$ python -q
>>> import numpy as np
>>> np.set_printoptions(precision=2, suppress=True, linewidth=200, sign=" ")
>>> F = np.loadtxt("dump.csv", delimiter=",")
>>> F
array([[  0.,   9.,   6.],
       [  0.,   6.,   4.],
       [  3.,   6.,   5.],
       [  0.,  12.,   9.],
       [  1.,  12.,  10.],
       [  3.,   6.,   5.],
       [  0.,   9.,   6.],
       [  0.,   9.,   7.],
       [  3.,   6.,   5.],
       [  4.,   9.,   8.],
       [  0.,   6.,   4.],
       [  3.,   6.,   5.],
       [  0.,   9.,   6.],
       [  2.,   3.,   2.],
       [  2.,   3.,   2.],
       [  3.,   6.,   5.],
       [  4.,   9.,   8.],
       [  3.,   6.,   5.],
       [  0.,   9.,   6.],
       [  0.,  12.,   9.],
       [  3.,   6.,   5.],
       [  4.,   9.,   8.],
       [  3.,   6.,   5.]])
>>> # row 5 repeats row 2
>>> Xc = F - F.mean(axis=0)
>>> V = np.linalg.svd(Xc)[2][:1]
>>> B = Xc - Xc @ V.T @ V
>>> B.std(axis=0)
array([ 1.46,  0.15,  0.55])
>>> (Xc @ V.T).std(axis=0)
array([ 3.2])
>>> B = np.array([[-2, 1], [-3, -2]])
>>> data = np.tile(B, (2, 2))
>>> data
array([[-2,  1, -2,  1],
       [-3, -2, -3, -2],
       [-2,  1, -2,  1],
       [-3, -2, -3, -2]])
>>> Uu, sigma, vt = np.linalg.svd(data)
>>> np.argmax(sigma[:-1] / (sigma[1:] + 1e-6)) + 1
np.int64(2)
>>> sigma.round(2) + 0
array([ 7.66,  3.66,  0.  ,  0.  ])
>>> B = Uu[:, :2] @ np.diag(sigma[:2]) @ vt[:2]
>>> round(np.linalg.norm(data - B, 2), 2), round(sigma[2], 2)
(np.float64(0.0), np.float64(0.0))
>>> B
array([[-2.,  1., -2.,  1.],
       [-3., -2., -3., -2.],
       [-2.,  1., -2.,  1.],
       [-3., -2., -3., -2.]])
>>> round(float(np.abs(data - B).max()), 2)
0.0
>>> np.linalg.matrix_rank(data, rtol=0.05)
np.int64(2)
>>> mat = np.load("test6.npy")
>>> mat
array([[-5., -3.,  0.],
       [-2., -3.,  0.],
       [ 0.,  0., -8.]])
>>> vec = np.array([0, 3, 5])
>>> target = mat @ vec
>>> target
array([ -9.,  -9., -40.])
>>> np.linalg.solve(mat, mat[:, 1])
array([-0.,  1., -0.])
>>> np.round(np.linalg.solve(mat.T, mat[0]), 2) + 0
array([ 1.,  0.,  0.])
>>> mat.mean(axis=0)
array([-2.33, -2.  , -2.67])
>>> mat.shape
(3, 3)
>>> np.diff(mat, axis=0)
array([[ 3.,  0.,  0.],
       [ 2.,  3., -8.]])
>>> mat.sum(axis=1)
array([-8., -5., -8.])
>>> mat - mat[0]
array([[ 0.,  0.,  0.],
       [ 3.,  0.,  0.],
       [ 5.,  3., -8.]])
>>> round(float(np.linalg.norm(mat)), 2)
10.54
>>> np.linalg.svd(mat, compute_uv=False)
array([ 8.  ,  6.72,  1.34])
>>> np.count_nonzero(mat)
np.int64(5)
>>> mat[:, 3]
Traceback (most recent call last):
  File "<python-input-36>", line 1, in <module>
    mat[:, 3]
    ~~~^^^^^^
IndexError: index 3 is out of bounds for axis 1 with size 3
>>> ev, V = np.linalg.eig(mat)
>>> np.sort(np.linalg.eigvals(np.linalg.inv(mat)))
array([-0.74, -0.15, -0.12])
>>> np.sort(np.linalg.eigvals(mat.T))
array([-8.  , -6.65, -1.35])
>>> np.round(mat @ V[:, 0] - ev[0] * V[:, 0], 2) + 0
array([ 0.,  0.,  0.])
>>> ev
array([-6.65, -1.35, -8.  ])
>>> f = np.array([-2, -2, 2])
>>> B = mat + np.outer(f, np.eye(3)[0])
>>> np.linalg.matrix_rank(np.linalg.inv(B) - np.linalg.inv(mat), tol=1e-8)
np.int64(1)
>>> rng = np.random.default_rng(919779)
>>> B = mat + rng.integers(-2, 3, (3, 2)) @ rng.integers(-2, 3, (2, 3))
>>> B
array([[ -4.,   3.,  -2.],
       [ -3.,  -9.,   2.],
       [  2.,   6., -12.]])
>>> B - mat
array([[ 1.,  6., -2.],
       [-1., -6.,  2.],
       [ 2.,  6., -4.]])
>>> np.abs(B - mat).sum(axis=1)
array([  9.,   9.,  12.])
>>> np.linalg.matrix_rank(B - mat, tol=1e-8)
np.int64(2)
>>> np.round(np.linalg.svd(B - mat, compute_uv=False), 2) + 0
array([ 11.63,   1.63,   0.  ])
>>> m1 = np.array([[0, 0, 0], [0, -2, 0], [0, 0, -2]])
>>> m1
array([[ 0,  0,  0],
       [ 0, -2,  0],
       [ 0,  0, -2]])
>>> [int(np.linalg.matrix_rank(np.linalg.matrix_power(m1, p))) for p in range(1, 4)]
[2, 2, 2]
>>> np.linalg.matrix_rank(m1 - m1[0, 0] * np.eye(3))
np.int64(2)
>>> m1 @ m1
array([[ 0,  0,  0],
       [ 0,  4,  0],
       [ 0,  0,  4]])
>>> np.prod(np.diag(m1)), round(np.linalg.det(m1), 2)
(np.int64(0), np.float64(0.0))
>>> try:
...     np.linalg.inv(m1)
... except np.linalg.LinAlgError as e:
...     print(e)
... 
Singular matrix
>>> ang = np.radians(60)
>>> r_ = np.eye(3)
>>> r_[0, 0] = r_[1, 1] = np.cos(ang)
>>> r_[0, 1], r_[1, 0] = -np.sin(ang), np.sin(ang)
>>> r_
array([[ 0.5 , -0.87,  0.  ],
       [ 0.87,  0.5 ,  0.  ],
       [ 0.  ,  0.  ,  1.  ]])
>>> B = m1 @ r_.T
>>> np.allclose(np.linalg.norm(m1, axis=1), np.linalg.norm(B, axis=1))
True
>>> round(np.linalg.det(r_), 2), np.trace(r_)
(np.float64(1.0), np.float64(2.0))
>>> np.linalg.svd(m1, compute_uv=False), np.linalg.svd(B, compute_uv=False)
(array([ 2.,  2.,  0.]), array([ 2.,  2.,  0.]))
>>> E = np.load("run16.npy")
>>> E
array([[ 7,  5,  3],
       [ 3,  7,  5],
       [ 5,  3,  7]])
>>> f = np.array([0, 2, 3])
>>> B = E + np.outer(f, np.eye(3)[2])
>>> round(float(np.linalg.det(B) / np.linalg.det(E)), 2), round(1 + np.linalg.solve(E, f)[2], 2)
(1.61, np.float64(1.61))
>>> def softmax(z):
...     e = np.exp(z - z.max(axis=-1, keepdims=True))
...     return e / e.sum(axis=-1, keepdims=True)
... 
>>> np.round(softmax(mat[2]), 2) + 0
array([ 0.5,  0.5,  0. ])
>>> np.round(softmax(mat[2] + -3), 2) + 0
array([ 0.5,  0.5,  0. ])
>>> att = mat @ mat.T / np.sqrt(3)
>>> np.round(softmax(att)[2] @ mat, 2) + 0
array([ 0.,  0., -8.])
>>> idx = rng.permutation(3)
>>> idx
array([ 2,  1,  0])
>>> B = E[idx][:, idx]
>>> B
array([[ 7,  3,  5],
       [ 5,  7,  3],
       [ 3,  5,  7]])
>>> np.allclose(B, E)
False
>>> np.fft.fft(E[0])
array([ 15.+0.j  ,   3.-1.73j,   3.+1.73j])
>>> np.allclose(E @ E.T, E.T @ E)
True
>>> E @ np.ones(3)
array([ 15.,  15.,  15.])
>>> X = np.load("x.npy")
>>> X
array([[ 4.,  1.,  0.],
       [ 0.,  4.,  1.],
       [ 0.,  0.,  4.]])
>>> idx = rng.permutation(3)
>>> B = X[:, idx] * rng.choice([-1, 1], 3)
>>> B
array([[-0.,  1., -4.],
       [-1.,  4., -0.],
       [-4.,  0., -0.]])
>>> Uu, _, vt = np.linalg.svd(X.T @ B)
>>> idx
array([ 2,  1,  0])
>>> np.round(np.linalg.lstsq(X, B)[0], 2) + 0
array([[ 0.,  0., -1.],
       [ 0.,  1.,  0.],
       [-1.,  0.,  0.]])
>>> np.round(Uu @ vt, 2) + 0
array([[ 0.,  0., -1.],
       [ 0.,  1.,  0.],
       [-1.,  0.,  0.]])
